$ python -q
>>> import numpy as np
>>> from numpy import linalg as LA
>>> np.set_printoptions(suppress=True, linewidth=140)
>>> def rnd(a):
...     return np.round(a, 1) + 0
... 
>>> mat = np.loadtxt("layer11.csv", delimiter=",")
>>> mat
array([[5., 1., 1., 1., 1., 1.],
       [1., 5., 1., 1., 1., 1.],
       [1., 1., 5., 1., 1., 1.],
       [1., 1., 1., 5., 1., 1.],
       [1., 1., 1., 1., 5., 1.],
       [1., 1., 1., 1., 1., 5.]])
>>> # symmetric
>>> evals, evecs = LA.eigh(mat)
>>> rnd(np.abs(evecs[:, -1]))
array([0.4, 0.4, 0.4, 0.4, 0.4, 0.4])
>>> (evals > 1e-8).sum(), (evals < -1e-8).sum()
(np.int64(6), np.int64(0))
>>> np.unique(evals.round(6) + 0, return_counts=True)[1]
array([5, 1])
>>> rnd(evecs.T @ evecs)
array([[1., 0., 0., 0., 0., 0.],
       [0., 1., 0., 0., 0., 0.],
       [0., 0., 1., 0., 0., 0.],
       [0., 0., 0., 1., 0., 0.],
       [0., 0., 0., 0., 1., 0.],
       [0., 0., 0., 0., 0., 1.]])
>>> rnd(LA.eigvalsh(mat @ mat))
array([ 16.,  16.,  16.,  16.,  16., 100.])
>>> print(rnd(LA.svd(mat, compute_uv=False)))
[10.  4.  4.  4.  4.  4.]
>>> rnd(evecs @ np.diag(evals) @ evecs.T)
array([[5., 1., 1., 1., 1., 1.],
       [1., 5., 1., 1., 1., 1.],
       [1., 1., 5., 1., 1., 1.],
       [1., 1., 1., 5., 1., 1.],
       [1., 1., 1., 1., 5., 1.],
       [1., 1., 1., 1., 1., 5.]])
>>> np.abs(evecs[:, -1]).round(6).argmax()
np.int64(0)
>>> rnd(evals.sum()), np.trace(mat)
(np.float64(30.0), np.float64(30.0))
>>> rnd(evals)
array([ 4.,  4.,  4.,  4.,  4., 10.])
>>> x0 = np.array([7, 5, -5, 5, 5, 5])
>>> np.einsum("ij,j->i", mat, x0)
array([50., 42.,  2., 42., 42., 42.])
>>> (mat @ x0).argmax()
np.int64(0)
>>> mat @ (2 * x0)
array([100.,  84.,   4.,  84.,  84.,  84.])
>>> LA.norm(mat @ x0) <= LA.norm(mat, 2) * LA.norm(x0) + 1e-9
np.True_
>>> (mat * x0).sum(axis=1)
array([50., 42.,  2., 42., 42., 42.])
